$ python -q
>>> import numpy as np
>>> np.set_printoptions(suppress=True, linewidth=140)
>>> m1 = np.loadtxt("out16.csv", delimiter=",")
>>> m1.round(2) + 0
array([[-0.32,  0.  , -0.95],
       [ 0.93, -0.21, -0.31],
       [-0.2 , -0.98,  0.07]])
>>> rng = np.random.default_rng(2193)
>>> lab = rng.permutation(3)
>>> lab
array([0, 1, 2])
>>> M2 = m1[lab][:, lab]
>>> np.round(np.diag(M2), 2)
array([-0.32, -0.21,  0.07])
>>> O, r_ = np.linalg.qr(m1)
>>> np.allclose(r_.T @ r_, m1.T @ m1)
True
>>> np.round(np.abs(np.diag(r_)), 2)
array([1., 1., 1.])
>>> r_.round(2) + 0
array([[1., 0., 0.],
       [0., 1., 0.],
       [0., 0., 1.]])
>>> O.shape, r_.shape
((3, 3), (3, 3))
>>> abs(r_[0, 0]), round(np.linalg.norm(m1[:, 0]), 2)
(np.float64(1.0), np.float64(1.0))
>>> lab = rng.permutation(3)
>>> M2 = m1[:, lab] * rng.choice([-1, 1], 3)
>>> M2.round(2) + 0
array([[ 0.95,  0.  , -0.32],
       [ 0.31,  0.21,  0.93],
       [-0.07,  0.98, -0.2 ]])
>>> left, _, VT = np.linalg.svd(m1.T @ M2)
>>> np.round(np.linalg.lstsq(m1, M2)[0], 2) + 0
array([[ 0.,  0.,  1.],
       [ 0., -1.,  0.],
       [-1.,  0.,  0.]])
>>> np.round(m1.T @ m1, 2) + 0
array([[1., 0., 0.],
       [0., 1., 0.],
       [0., 0., 1.]])
>>> np.round(np.linalg.pinv(m1), 2) + 0
array([[-0.32,  0.93, -0.2 ],
       [ 0.  , -0.21, -0.98],
       [-0.95, -0.31,  0.07]])
>>> round(float(m1[:, 1] @ m1[:, 2]), 2)
-0.0
>>> np.round(m1 @ m1.T, 2) + 0
array([[1., 0., 0.],
       [0., 1., 0.],
       [0., 0., 1.]])
>>> np.round(np.linalg.svd(m1, compute_uv=False), 2)
array([1., 1., 1.])
